% ipython --no-banner

In [1]: import numpy as np

In [2]: np.set_printoptions(precision=3, suppress=True, linewidth=100)

In [3]: def tidy(a):
   ...:     return np.round(a, 3) + 0
   ...: 

In [4]: mat = np.loadtxt("run8.csv", delimiter=",")

In [5]: tidy(mat)
Out[5]: 
array([[ -1.169,  -0.274,  -2.338,  -0.585,  -1.345,  -1.172,  -1.266,  -0.147,   1.575],
       [  1.883,   0.866,   3.766,  -7.547,  -5.782, -11.028,  10.414,  -8.933,  -3.704],
       [  5.707,   5.446,  11.413,  -1.777,  -2.519, -12.665,  19.378, -10.49 ,   0.395],
       [  2.125,   4.22 ,   4.25 ,   6.911,   3.003,  -0.715,   5.466,   0.16 ,   6.973],
       [ -0.412,  -0.523,  -0.825,  -4.758,  -3.934,  -5.423,   2.586,  -3.92 ,  -1.542],
       [ -4.541,  -4.024,  -9.083,  -4.343,  -3.413,   1.256,  -9.694,   2.095,  -1.056],
       [ -0.202,   2.845,  -0.403,   9.893,   4.97 ,   5.08 ,  -2.528,   5.341,   9.278],
       [  3.93 ,  10.273,   7.861,  27.535,  15.439,  11.742,   2.695,  11.098,  22.138],
       [ -5.23 ,  -1.879, -10.46 ,   8.277,   4.314,  11.646, -16.652,  11.283,   8.302],
       [  0.048,  -0.208,   0.097,  -5.149,  -4.202,  -6.424,   4.091,  -4.816,  -1.851],
       [ -2.443,   1.72 ,  -4.886,  13.684,   7.424,  11.342, -10.59 ,  10.932,  12.177],
       [  1.344,   1.196,   2.688,  -3.874,  -3.511,  -7.481,   7.394,  -5.787,  -0.965],
       [ -7.196,  -3.119, -14.391,  10.435,   5.756,  16.275, -23.266,  15.425,   9.982],
       [-11.365, -11.551, -22.731, -11.672,  -7.428,   6.372, -26.853,   6.81 ,  -6.176],
       [ -4.425,   0.551,  -8.849,  16.232,   9.103,  16.283, -17.402,  15.35 ,  14.146],
       [ -6.136,  -8.373, -12.271, -17.973, -11.605,  -6.358,  -9.039,  -4.576, -11.061],
       [  1.003,  -2.758,   2.005, -20.699, -13.73 , -19.39 ,  12.977, -16.286, -13.386],
       [ -0.114,  -1.857,  -0.229, -12.083,  -8.413, -11.298,   6.327,  -9.113,  -6.97 ],
       [  4.275,  10.56 ,   8.55 ,  27.477,  15.381,  11.167,   3.729,  10.581,  22.08 ],
       [ -2.716,  -1.352,  -5.433,   0.648,  -0.493,   2.128,  -6.291,   2.811,   2.554],
       [ -7.105,  -4.329, -14.21 ,   4.504,   2.14 ,  11.752, -20.679,  11.432,   5.595],
       [ -4.806,  -4.225,  -9.612,  -4.209,  -3.314,   1.764, -10.523,   2.551,  -0.946],
       [  1.911,   5.617,   3.823,  14.191,   7.448,   4.995,   1.991,   5.204,  12.362],
       [  4.709,   3.891,   9.418,  -4.936,  -4.377, -13.46 ,  17.686, -11.162,  -1.897],
       [-10.21 , -12.497, -20.42 , -20.646, -12.966,  -2.044, -19.951,  -0.651, -12.859],
       [ -2.072,   1.708,  -4.145,  12.149,   6.465,   9.635,  -8.901,   9.415,  11.026],
       [ -6.404,  -6.38 , -12.808,  -7.734,  -5.355,   1.624, -13.833,   2.474,  -3.481]])

In [6]: rank = np.linalg.matrix_rank(mat)

In [7]: rank
Out[7]: np.int64(3)

In [8]: ns = np.linalg.svd(mat)[2][rank:].T

In [9]: np.linalg.matrix_rank(mat.T @ mat), np.linalg.matrix_rank(mat @ mat.T)
Out[9]: (np.int64(3), np.int64(3))

In [10]: [int(np.linalg.matrix_rank(mat[:, :j + 1])) for j in range(9)]
Out[10]: [1, 2, 2, 3, 3, 3, 3, 3, 3]

In [11]: np.allclose(mat @ ns, 0)
Out[11]: True
